>>> import numpy as np
>>> import numpy.linalg as la
>>> np.set_printoptions(suppress=True, linewidth=100)
>>> rd = lambda a: np.round(a, 2) + 0
>>> data = np.array([[2.02, 2.0, 2.0, 1.0],
...     [2.0, 2.02, 1.0, 0.0],
...     [3.0, 1.0, 1.02, 0.0],
...     [2.0, 2.0, 2.0, 1.02]])
>>> left, sig, vt = la.svd(data)
>>> np.argmax(sig[:-1] / (sig[1:] + 1e-6)) + 1
np.int64(3)
>>> M2 = left[:, :3] @ np.diag(sig[:3]) @ vt[:3]
>>> la.matrix_rank(data, rtol=0.05)
np.int64(3)
>>> rd(np.abs(data - M2).max())
np.float64(0.0)
>>> vec = np.array([7, 2, 9, 1])
>>> h1 = np.maximum(data @ vec, 0)
>>> np.maximum(data @ (3 * vec), 0)
array([111.42,  81.12,  96.54, 111.06])
>>> rd(data.T @ h1)
array([299.68, 235.12, 208.18,  74.9 ])
>>> rd(h1)
array([37.14, 27.04, 32.18, 37.02])
>>> np.flatnonzero(h1 > 1e-9)
array([0, 1, 2, 3])
>>> w, vecs = la.eig(data)
>>> rd(w)
array([ 5.93, -0.65,  0.02,  0.78])
>>> rd(np.sort(la.eigvals(data @ data)))
array([ 0.  ,  0.42,  0.6 , 35.22])
>>> rd(np.prod(w))
np.float64(-0.06)
>>> rd(np.sort(la.eigvals(data.T)))
array([-0.65,  0.02,  0.78,  5.93])
>>> vec = np.array([0, 2, 1, 2])
>>> target = data @ vec
>>> target
array([8.  , 5.04, 3.02, 8.04])
>>> rd(la.solve(data, data[:, 1]))
array([0., 1., 0., 0.])
>>> rd(la.solve(data, target))
array([0., 2., 1., 2.])
>>> rd(la.solve(data.T, data[1]))
array([0., 1., 0., 0.])
>>> C = np.array([[0, 0, 1, 2]])
>>> rng = np.random.default_rng(881)
>>> F = rng.normal(size=(26, 1)) @ C + np.array([5, -5, -1, -5])
>>> rd(F)
array([[ 5.  , -5.  , -0.69, -4.37],
       [ 5.  , -5.  , -0.94, -4.87],
       [ 5.  , -5.  , -1.57, -6.13],
       [ 5.  , -5.  ,  0.16, -2.68],
       [ 5.  , -5.  , -2.32, -7.65],
       [ 5.  , -5.  ,  0.17, -2.66],
       [ 5.  , -5.  , -1.06, -5.11],
       [ 5.  , -5.  , -0.87, -4.75],
       [ 5.  , -5.  , -2.  , -6.99],
       [ 5.  , -5.  , -0.28, -3.56],
       [ 5.  , -5.  , -1.21, -5.43],
       [ 5.  , -5.  , -0.26, -3.51],
       [ 5.  , -5.  , -3.23, -9.46],
       [ 5.  , -5.  , -2.74, -8.47],
       [ 5.  , -5.  , -1.93, -6.85],
       [ 5.  , -5.  , -1.41, -5.81],
       [ 5.  , -5.  , -0.21, -3.41],
       [ 5.  , -5.  , -0.74, -4.49],
       [ 5.  , -5.  , -0.15, -3.3 ],
       [ 5.  , -5.  , -1.63, -6.26],
       [ 5.  , -5.  , -0.95, -4.9 ],
       [ 5.  , -5.  , -1.43, -5.87],
       [ 5.  , -5.  , -0.19, -3.39],
       [ 5.  , -5.  , -0.95, -4.9 ],
       [ 5.  , -5.  , -2.79, -8.58],
       [ 5.  , -5.  , -1.98, -6.97]])
>>> la.matrix_rank(F, rtol=0.1)
np.int64(2)
>>> la.cond(F) > 100
np.True_
>>> rd(la.norm(F, 2) / la.norm(F))
np.float64(0.98)
>>> u, r1 = F[23], F[2]
>>> rd(u @ u)
np.float64(74.86)
>>> rd(u @ r1)
np.float64(81.5)
>>> pr = (u @ r1) / (u @ u) * u
>>> rd((r1 - pr) @ u)
np.float64(0.0)
>>> la.matrix_rank(np.outer(u, r1))
np.int64(1)
>>> rd(np.outer(u, r1))
array([[ 25.  , -25.  ,  -7.83, -30.66],
       [-25.  ,  25.  ,   7.83,  30.66],
       [ -4.74,   4.74,   1.48,   5.81],
       [-24.48,  24.48,   7.67,  30.02]])
>>> rd(r1 - pr)
array([-0.44,  0.44, -0.53, -0.8 ])
>>> rd(la.norm(u + r1) ** 2 + la.norm(u - r1) ** 2)
np.float64(329.82)
>>> left, sig, vt = la.svd(F)
>>> rd(sig)
array([46.21,  8.3 ,  0.  ,  0.  ])
>>> M2 = left[:, :2] @ np.diag(sig[:2]) @ vt[:2]
>>> la.matrix_rank(F, rtol=0.05)
np.int64(2)
>>> rd(la.norm(F - M2, 2)), rd(sig[2])
(np.float64(0.0), np.float64(0.0))
